$ ipython --no-banner

In [1]: import numpy as np

In [2]: np.set_printoptions(precision=1, suppress=True, linewidth=120)

In [3]: X = np.loadtxt("test0.csv", delimiter=",")

In [4]: print(X)
[[ 1.  3.  3. -2.  2.  1. -3. -2.  1. -2.  3. -2.]
 [ 0.  2.  1. -2.  0. -2.  1. -3.  3. -1.  0. -3.]
 [ 0. -1.  2.  3.  0. -2.  0.  2. -2. -3.  3.  2.]
 [ 0. -2.  0.  0.  0.  0.  2. -2.  3. -3.  1.  3.]
 [ 1. -1.  3. -1.  2. -3.  0. -2.  1. -3.  1.  1.]
 [-2.  1.  1.  2. -4.  3.  3.  2. -3.  2. -2.  1.]
 [-3.  3. -3. -3. -6.  2. -2. -1. -1.  1.  3.  0.]
 [ 0. -3.  2. -1.  0. -1.  3. -2. -1.  3. -1. -1.]]

In [5]: out = X[0, 0] * X[1:] - np.outer(X[1:, 0], X[0])

In [6]: out
Out[6]: 
array([[  0.,   2.,   1.,  -2.,   0.,  -2.,   1.,  -3.,   3.,  -1.,   0.,  -3.],
       [  0.,  -1.,   2.,   3.,   0.,  -2.,   0.,   2.,  -2.,  -3.,   3.,   2.],
       [  0.,  -2.,   0.,   0.,   0.,   0.,   2.,  -2.,   3.,  -3.,   1.,   3.],
       [  0.,  -4.,   0.,   1.,   0.,  -4.,   3.,   0.,   0.,  -1.,  -2.,   3.],
       [  0.,   7.,   7.,  -2.,   0.,   5.,  -3.,  -2.,  -1.,  -2.,   4.,  -3.],
       [  0.,  12.,   6.,  -9.,   0.,   5., -11.,  -7.,   2.,  -5.,  12.,  -6.],
       [  0.,  -3.,   2.,  -1.,   0.,  -1.,   3.,  -2.,  -1.,   3.,  -1.,  -1.]])

In [7]: np.flatnonzero(~out.round(6).any(axis=1))
Out[7]: array([], dtype=int64)

In [8]: x0 = np.array([1, -1, -2, 5, -2, -3, -1, 5, 4, -5, -3, 5])

In [9]: a = np.maximum(X @ x0, 0)

In [10]: np.flatnonzero(a > 1e-9)
Out[10]: array([2, 3, 4])

In [11]: X.T @ a
Out[11]: array([   7., -101.,   93.,  101.,   14.,  -93.,   58.,    0.,   22., -216.,  144.,  166.])

In [12]: print(np.maximum(X @ x0, 0) - np.maximum(-X @ x0, 0))
[-37. -22.  36.  29.   7.   0. -30. -37.]

In [13]: X * (a > 1e-9)[:, None]
Out[13]: 
array([[ 0.,  0.,  0., -0.,  0.,  0., -0., -0.,  0., -0.,  0., -0.],
       [ 0.,  0.,  0., -0.,  0., -0.,  0., -0.,  0., -0.,  0., -0.],
       [ 0., -1.,  2.,  3.,  0., -2.,  0.,  2., -2., -3.,  3.,  2.],
       [ 0., -2.,  0.,  0.,  0.,  0.,  2., -2.,  3., -3.,  1.,  3.],
       [ 1., -1.,  3., -1.,  2., -3.,  0., -2.,  1., -3.,  1.,  1.],
       [-0.,  0.,  0.,  0., -0.,  0.,  0.,  0., -0.,  0., -0.,  0.],
       [-0.,  0., -0., -0., -0.,  0., -0., -0., -0.,  0.,  0.,  0.],
       [ 0., -0.,  0., -0.,  0., -0.,  0., -0., -0.,  0., -0., -0.]])

In [14]: J = np.loadtxt("w.csv", delimiter=",")

In [15]: print(J)
[[  0.    0.3  -0.2  -2.2  -1.6   0.7  -0.2  -0.3   0.2  -1.1   0.1]
 [  0.   -1.3   0.1   0.6   0.3   0.6  -0.2   0.4   0.4  -0.5   0.8]
 [  9.    0.4  -1.5  -1.2   1.7  -0.5   0.   -0.6   0.3  -1.   -0.1]
 [-19.    0.4   0.7  -0.2  -0.3   0.2   0.7   0.5   0.1  -0.1  -1.9]
 [ -7.   -0.9   0.8  -0.1   0.8   1.    1.2  -1.9   0.1   0.3  -0.3]
 [-20.   -2.1  -0.2   0.   -0.6   0.3   0.8   0.6  -0.1  -0.2  -0.4]
 [ 15.    0.7   0.1   0.6   2.   -0.3  -0.4  -0.3  -0.6   1.4  -2.5]
 [ 10.   -1.6   0.6   0.6  -1.3  -1.4   0.4   0.9  -1.5   0.6   0.1]
 [ -6.    3.3  -0.8  -0.4   0.5   0.    0.4   0.1   0.   -2.4  -0.2]
 [-11.    0.1  -1.8  -0.4  -1.7   0.2  -0.2  -0.5  -0.5   0.1   0.8]
 [  2.   -0.6   0.7   1.2   0.3  -2.5   0.2   0.7  -0.4  -1.5   0.3]]

In [16]: # column 0 is much longer than the rest

In [17]: u = np.array([5, 2, 3, 1, 4, 6, 2, 3, 5, 8, 0])

In [18]: out = J + np.outer(u, np.eye(11)[6])

In [19]: round(np.linalg.det(out) / np.linalg.det(J), 1), round(float(1 + np.linalg.solve(J, u)[6]), 1)
Out[19]: (np.float64(3.2), 3.2)

In [20]: np.linalg.matrix_rank(np.linalg.inv(out) - np.linalg.inv(J), tol=1e-8)
Out[20]: np.int64(1)

In [21]: np.argsort(-np.linalg.norm(J, axis=0).round(6), kind="stable")[:3]
Out[21]: array([0, 1, 4])

In [22]: np.linalg.cond(J) > 100
Out[22]: np.True_

In [23]: m1 = np.load("x.npy")

In [24]: m1
Out[24]: 
array([[  3.2,   9.6,  -1.2,  -4. ,  -0.2,   1.4,   5.2,  -0.1,   7.4,   2. ,   0.1,  -8.6],
       [ -3.1,   4.9, -11.1,  -3.2,   0.7,   3.5,   6.1,  -1.2,   2.5,   0.5,  -6.3,  -3.4],
       [ -9.3,  -3.3,  -6.8,   1.1,   4.9,  -3.1,   1.9,   2.8,  -1.9,  -0.8,  -6.3,   7.9],
       [  1.4,   0.2,   4.4,   0. ,   0.6,  -2.4,  -0.1,   1.7,   2.1,   0.7,   1.7,  -0.1],
       [ -7.5,  -5.2,  -8.9,   1.4,   2.2,   0.9,   0.6,  -0.1,  -5.1,  -1.6,  -6.5,   6.7],
       [ -1. ,   0.7,   1.5,   0.2,   1.3,  -1.9,  -0.1,   1.3,   1.6,   1. ,   0.3,   1. ],
       [ -1.9,  -2.4,  -3.6,   0.5,   0.3,   1. ,   0.1,  -0.4,  -2. ,  -0.6,  -2.2,   1.6],
       [  5.9,   6. ,   5.3,  -2.4,  -2.4,   0.5,   1.7,   0.3,   5.1,   1.5,   4.3,  -7.6],
       [  0.5,   8.1,  -3. ,  -3.2,   1.2,   0.4,   5.5,   0.9,   6.5,   1.4,  -1.8,  -5.4],
       [  0.9,   0.3,   4. ,   0. ,   0.7,  -2.1,  -0.6,   1.7,   1.2,   0.5,   2.3,  -0.3],
       [ -7.2,   0.5,  -7.7,  -0.3,   3.7,  -1.4,   3.3,   1.9,   1.3,  -0.2,  -6.1,   2.9],
       [ -4.4,  -5.3,  -7.6,   1.3,   0. ,   2.6,  -0.6,  -2.2,  -6.8,  -2.4,  -4.5,   5.1],
       [  7.7,   9.2,   5.1,  -3.8,  -2.4,   1.1,   2.9,  -0.2,   8.1,   2.6,   4.2, -10.5],
       [  4.5,  -2.1,   3.4,   1.1,  -3.5,   3. ,  -3.8,  -2.8,  -2.9,  -0.9,   4. ,  -1.2],
       [  4.8,  -4.5,   3.2,   2.3,  -4.7,   3. ,  -4.9,  -2.9,  -5.4,  -1.3,   3.8,  -0.7],
       [ -3.1,   1.4, -11.9,  -1.7,  -0.1,   5.1,   3.7,  -3.1,  -1.8,  -1. ,  -6.5,  -1.5],
       [  4.4,  -0.2,   6.3,   0.9,  -1.8,  -0.4,  -2. ,   0.2,   0.2,   0.4,   4.7,  -2.1],
       [ -8.5,  -5.9,  -8.1,   2. ,   3.2,  -0.5,  -0.2,   0.2,  -5.1,  -2.2,  -6.8,   8.3],
       [  3.1,  -6.5,  10.2,   4. ,  -1.4,  -2.5,  -7.8,   0.4,  -5. ,  -0.2,   6.6,   4.5],
       [  2.2,   4.3,  -2.3,  -2.1,  -2.5,   4. ,   1.7,  -2.5,   0.9,   0.8,   0.1,  -5. ],
       [ -5.5,  -3.8,  -0.9,   1.8,   3. ,  -3.6,  -0.4,   2.1,  -1.7,  -0.6,  -2.2,   6.2],
       [ -1.2,   9.1,  -6.8,  -4.3,   1. ,   1.5,   7.3,   0.4,   6.7,   1.6,  -4.4,  -6.6]])

In [25]: out = m1 / np.linalg.norm(m1, axis=1, keepdims=True)

In [26]: gram = out @ out.T

In [27]: print(np.linalg.norm(out, axis=1))
[1. 1. 1. 1. 1. 1. 1. 1. 1. 1. 1. 1. 1. 1. 1. 1. 1. 1. 1. 1. 1. 1.]

In [28]: print(np.round(np.degrees(np.arccos(np.clip(gram[2, 15], -1, 1))), 1))
64.4
